$ python3 -q
>>> import numpy as np
>>> np.set_printoptions(precision=2, suppress=True, linewidth=140, sign=" ")
>>> def tidy(a):
...     return np.round(a, 2) + 0
... 
>>> M = np.load("dump.npy")
>>> M
array([[-2.16,  1.8 , -0.36, -0.6 , -1.32],
       [ 1.08, -0.9 ,  0.18,  0.3 ,  0.66]])
>>> # rank 1
>>> def softmax(z):
...     e = np.exp(z - z.max(axis=-1, keepdims=True))
...     return e / e.sum(axis=-1, keepdims=True)
... 
>>> tidy(softmax(M[0] + -3))
array([ 0.02,  0.79,  0.09,  0.07,  0.03])
>>> tidy(softmax(10 * M[0]))
array([ 0.,  1.,  0.,  0.,  0.])
>>> att = M @ M.T / np.sqrt(5)
>>> softmax(att).round(6).argmax(axis=1)
array([ 0,  1])
>>> print(tidy(softmax(att + np.triu(np.full(att.shape, -np.inf), 1))))
[[ 1.    0.  ]
 [ 0.03  0.97]]
>>> print(tidy(softmax(att)))
[[ 1.    0.  ]
 [ 0.03  0.97]]
>>> tidy(softmax(att)[0] @ M)
array([-2.16,  1.8 , -0.36, -0.6 , -1.32])
>>> K = np.array([[-4.0, -2.0, 0.0], [4.0, -3.0, 0.0], [0.0, 0.0, 3.0]])
>>> # 2 groups of indices that never mix
>>> np.flatnonzero(np.linalg.matrix_power((K != 0) + (K.T != 0) + np.eye(3), 3)[0])
array([ 0,  1])
>>> vec = np.array([0, 1, -1])
>>> target = K @ vec
>>> target
array([-2., -3., -3.])
>>> tidy(np.linalg.solve(K.T, K[0]))
array([ 1.,  0.,  0.])
>>> tidy(np.linalg.solve(K, -3 * target))
array([ 0., -3.,  3.])
>>> print(tidy(np.linalg.solve(K, K[:, 0])))
[ 1.  0.  0.]
